$ ipython --no-banner

In [1]: import numpy as np

In [2]: from numpy import linalg as LA

In [3]: np.set_printoptions(precision=3, suppress=True, linewidth=100)

In [4]: rnd = lambda a: np.round(a, 3) + 0

In [5]: M = np.loadtxt("data.csv", delimiter=",")

In [6]: rnd(M)
Out[6]: 
array([[-0.085, -0.102,  0.06 , -0.282, -0.227,  0.295,  0.747, -0.451],
       [ 0.228, -0.371,  0.032,  0.81 , -0.04 , -0.127,  0.362,  0.075],
       [-0.455,  0.273, -0.665,  0.257,  0.249, -0.179,  0.084, -0.329],
       [ 0.142, -0.28 , -0.649, -0.204, -0.58 , -0.057, -0.011,  0.314],
       [ 0.569,  0.672, -0.143, -0.031,  0.115, -0.05 ,  0.358,  0.242],
       [ 0.455, -0.053,  0.018, -0.089, -0.146, -0.54 , -0.214, -0.65 ],
       [-0.256,  0.493,  0.244,  0.314, -0.717,  0.009, -0.121, -0.062],
       [-0.341, -0.023,  0.225, -0.223, -0.009, -0.753,  0.341,  0.315]])

In [7]: # keeps lengths

In [8]: x0 = np.array([2, 1, 1, 1, 2, 2, 1, 1])

In [9]: y = M @ x0

In [10]: beta, lr = np.zeros(8), 1 / LA.norm(M, 2) ** 2

In [11]: for i in range(10):
    ...:     beta -= lr * M.T @ (M @ beta - y)
    ...:     if i % 2 == 0: print(i, round(LA.norm(M @ beta - y), 3))
    ...: 
0 0.0
2 0.0
4 0.0
6 0.0
8 0.0

In [12]: rnd(beta)
Out[12]: array([2., 1., 1., 1., 2., 2., 1., 1.])

In [13]: rnd(LA.cond(M))
Out[13]: np.float64(1.0)

In [14]: rnd(M.T @ M)
Out[14]: 
array([[1., 0., 0., 0., 0., 0., 0., 0.],
       [0., 1., 0., 0., 0., 0., 0., 0.],
       [0., 0., 1., 0., 0., 0., 0., 0.],
       [0., 0., 0., 1., 0., 0., 0., 0.],
       [0., 0., 0., 0., 1., 0., 0., 0.],
       [0., 0., 0., 0., 0., 1., 0., 0.],
       [0., 0., 0., 0., 0., 0., 1., 0.],
       [0., 0., 0., 0., 0., 0., 0., 1.]])

In [15]: x0 = np.array([3, 2, 0, -1, 2, -1, -1, 3])

In [16]: [p for p in range(1, 25) if np.allclose(LA.matrix_power(M, p), np.eye(8))]
Out[16]: []

In [17]: rnd(LA.det(M))
Out[17]: np.float64(-1.0)

In [18]: rnd(LA.norm(x0)), rnd(LA.norm(M @ x0))
Out[18]: (np.float64(5.385), np.float64(5.385))

In [19]: Q, r_ = LA.qr(M)

In [20]: rnd(np.trace(Q @ Q.T))
Out[20]: np.float64(8.0)

In [21]: rnd(Q)
Out[21]: 
array([[-0.085, -0.102,  0.06 , -0.282, -0.227,  0.295,  0.747, -0.451],
       [ 0.228, -0.371,  0.032,  0.81 , -0.04 , -0.127,  0.362,  0.075],
       [-0.455,  0.273, -0.665,  0.257,  0.249, -0.179,  0.084, -0.329],
       [ 0.142, -0.28 , -0.649, -0.204, -0.58 , -0.057, -0.011,  0.314],
       [ 0.569,  0.672, -0.143, -0.031,  0.115, -0.05 ,  0.358,  0.242],
       [ 0.455, -0.053,  0.018, -0.089, -0.146, -0.54 , -0.214, -0.65 ],
       [-0.256,  0.493,  0.244,  0.314, -0.717,  0.009, -0.121, -0.062],
       [-0.341, -0.023,  0.225, -0.223, -0.009, -0.753,  0.341,  0.315]])

In [22]: rnd(r_)
Out[22]: 
array([[1., 0., 0., 0., 0., 0., 0., 0.],
       [0., 1., 0., 0., 0., 0., 0., 0.],
       [0., 0., 1., 0., 0., 0., 0., 0.],
       [0., 0., 0., 1., 0., 0., 0., 0.],
       [0., 0., 0., 0., 1., 0., 0., 0.],
       [0., 0., 0., 0., 0., 1., 0., 0.],
       [0., 0., 0., 0., 0., 0., 1., 0.],
       [0., 0., 0., 0., 0., 0., 0., 1.]])

In [23]: Q.shape, r_.shape
Out[23]: ((8, 8), (8, 8))

In [24]: rnd(Q @ r_)
Out[24]: 
array([[-0.085, -0.102,  0.06 , -0.282, -0.227,  0.295,  0.747, -0.451],
       [ 0.228, -0.371,  0.032,  0.81 , -0.04 , -0.127,  0.362,  0.075],
       [-0.455,  0.273, -0.665,  0.257,  0.249, -0.179,  0.084, -0.329],
       [ 0.142, -0.28 , -0.649, -0.204, -0.58 , -0.057, -0.011,  0.314],
       [ 0.569,  0.672, -0.143, -0.031,  0.115, -0.05 ,  0.358,  0.242],
       [ 0.455, -0.053,  0.018, -0.089, -0.146, -0.54 , -0.214, -0.65 ],
       [-0.256,  0.493,  0.244,  0.314, -0.717,  0.009, -0.121, -0.062],
       [-0.341, -0.023,  0.225, -0.223, -0.009, -0.753,  0.341,  0.315]])

In [25]: np.allclose(r_.T @ r_, M.T @ M)
Out[25]: True

In [26]: rng = np.random.default_rng(48748)

In [27]: labels = rng.permutation(8)

In [28]: labels
Out[28]: array([6, 0, 2, 7, 5, 3, 4, 1])

In [29]: B = M[labels][:, labels]

In [30]: rnd(np.trace(B))
Out[30]: np.float64(-1.557)

In [31]: np.allclose(B, M)
Out[31]: False

In [32]: rnd(B)
Out[32]: 
array([[-0.121, -0.256,  0.244, -0.062,  0.009,  0.314, -0.717,  0.493],
       [ 0.747, -0.085,  0.06 , -0.451,  0.295, -0.282, -0.227, -0.102],
       [ 0.084, -0.455, -0.665, -0.329, -0.179,  0.257,  0.249,  0.273],
       [ 0.341, -0.341,  0.225,  0.315, -0.753, -0.223, -0.009, -0.023],
       [-0.214,  0.455,  0.018, -0.65 , -0.54 , -0.089, -0.146, -0.053],
       [-0.011,  0.142, -0.649,  0.314, -0.057, -0.204, -0.58 , -0.28 ],
       [ 0.358,  0.569, -0.143,  0.242, -0.05 , -0.031,  0.115,  0.672],
       [ 0.362,  0.228,  0.032,  0.075, -0.127,  0.81 , -0.04 , -0.371]])

In [33]: rnd(LA.det(B)), rnd(LA.det(M[labels]))
Out[33]: (np.float64(-1.0), np.float64(-1.0))

In [34]: rnd(np.sort(np.abs(LA.eigvals(B))))
Out[34]: array([1., 1., 1., 1., 1., 1., 1., 1.])

In [35]: m1 = np.triu(rng.random((9, 9)) < 0.3, 1).astype(int)

In [36]: m1 = m1 + m1.T

In [37]: m1
Out[37]: 
array([[0, 1, 0, 0, 0, 0, 0, 0, 0],
       [1, 0, 0, 0, 0, 1, 0, 0, 0],
       [0, 0, 0, 1, 0, 0, 0, 1, 1],
       [0, 0, 1, 0, 0, 0, 0, 0, 0],
       [0, 0, 0, 0, 0, 0, 0, 0, 1],
       [0, 1, 0, 0, 0, 0, 1, 0, 0],
       [0, 0, 0, 0, 0, 1, 0, 0, 0],
       [0, 0, 1, 0, 0, 0, 0, 0, 0],
       [0, 0, 1, 0, 1, 0, 0, 0, 0]])

In [38]: U, sigma, vt = LA.svd(m1)

In [39]: vecs = vt[:(sigma > 1e-8).sum()]

In [40]: x0 = m1[8] + 3 * m1[1] + rng.integers(2) * np.eye(9)[0]

In [41]: x0
Out[41]: array([3., 0., 1., 0., 1., 3., 0., 0., 0.])

In [42]: LA.matrix_rank(np.vstack([m1, x0]))
Out[42]: np.int64(8)

In [43]: rnd(vecs.T @ vecs)
Out[43]: 
array([[1. , 0. , 0. , 0. , 0. , 0. , 0. , 0. , 0. ],
       [0. , 1. , 0. , 0. , 0. , 0. , 0. , 0. , 0. ],
       [0. , 0. , 1. , 0. , 0. , 0. , 0. , 0. , 0. ],
       [0. , 0. , 0. , 0.5, 0. , 0. , 0. , 0.5, 0. ],
       [0. , 0. , 0. , 0. , 1. , 0. , 0. , 0. , 0. ],
       [0. , 0. , 0. , 0. , 0. , 1. , 0. , 0. , 0. ],
       [0. , 0. , 0. , 0. , 0. , 0. , 1. , 0. , 0. ],
       [0. , 0. , 0. , 0.5, 0. , 0. , 0. , 0.5, 0. ],
       [0. , 0. , 0. , 0. , 0. , 0. , 0. , 0. , 1. ]])

In [44]: np.allclose(vecs.T @ vecs @ x0, x0)
Out[44]: True

In [45]: np.argwhere(np.triu(m1))
Out[45]: 
array([[0, 1],
       [1, 5],
       [2, 3],
       [2, 7],
       [2, 8],
       [4, 8],
       [5, 6]])

In [46]: m1.sum(axis=0)
Out[46]: array([1, 2, 3, 1, 1, 2, 1, 1, 2])

In [47]: low = np.diag(m1.sum(axis=1)) - m1

In [48]: low
Out[48]: 
array([[ 1, -1,  0,  0,  0,  0,  0,  0,  0],
       [-1,  2,  0,  0,  0, -1,  0,  0,  0],
       [ 0,  0,  3, -1,  0,  0,  0, -1, -1],
       [ 0,  0, -1,  1,  0,  0,  0,  0,  0],
       [ 0,  0,  0,  0,  1,  0,  0,  0, -1],
       [ 0, -1,  0,  0,  0,  2, -1,  0,  0],
       [ 0,  0,  0,  0,  0, -1,  1,  0,  0],
       [ 0,  0, -1,  0,  0,  0,  0,  1,  0],
       [ 0,  0, -1,  0, -1,  0,  0,  0,  2]])

In [49]: rnd(LA.eigvalsh(low))
Out[49]: array([0.   , 0.   , 0.519, 0.586, 1.   , 2.   , 2.311, 3.414, 4.17 ])

In [50]: round(LA.det(low[1:, 1:]))
Out[50]: 0

In [51]: LA.matrix_rank(low)
Out[51]: np.int64(7)

In [52]: w, vecs = LA.eigh(low)

In [53]: (w > 1e-8).sum(), (w < -1e-8).sum()
Out[53]: (np.int64(7), np.int64(0))

In [54]: rnd(LA.svd(low, compute_uv=False))
Out[54]: array([4.17 , 3.414, 2.311, 2.   , 1.   , 0.586, 0.519, 0.   , 0.   ])

In [55]: rnd(LA.eigvalsh(low @ low))
Out[55]: array([ 0.   ,  0.   ,  0.269,  0.343,  1.   ,  4.   ,  5.341, 11.657, 17.39 ])

In [56]: np.abs(vecs[:, -1]).round(6).argmax()
Out[56]: np.int64(2)

In [57]: rnd(vecs.T @ low @ vecs)
Out[57]: 
array([[0.   , 0.   , 0.   , 0.   , 0.   , 0.   , 0.   , 0.   , 0.   ],
       [0.   , 0.   , 0.   , 0.   , 0.   , 0.   , 0.   , 0.   , 0.   ],
       [0.   , 0.   , 0.519, 0.   , 0.   , 0.   , 0.   , 0.   , 0.   ],
       [0.   , 0.   , 0.   , 0.586, 0.   , 0.   , 0.   , 0.   , 0.   ],
       [0.   , 0.   , 0.   , 0.   , 1.   , 0.   , 0.   , 0.   , 0.   ],
       [0.   , 0.   , 0.   , 0.   , 0.   , 2.   , 0.   , 0.   , 0.   ],
       [0.   , 0.   , 0.   , 0.   , 0.   , 0.   , 2.311, 0.   , 0.   ],
       [0.   , 0.   , 0.   , 0.   , 0.   , 0.   , 0.   , 3.414, 0.   ],
       [0.   , 0.   , 0.   , 0.   , 0.   , 0.   , 0.   , 0.   , 4.17 ]])

In [58]: np.unique(w.round(6) + 0, return_counts=True)[1]
Out[58]: array([2, 1, 1, 1, 1, 1, 1, 1])
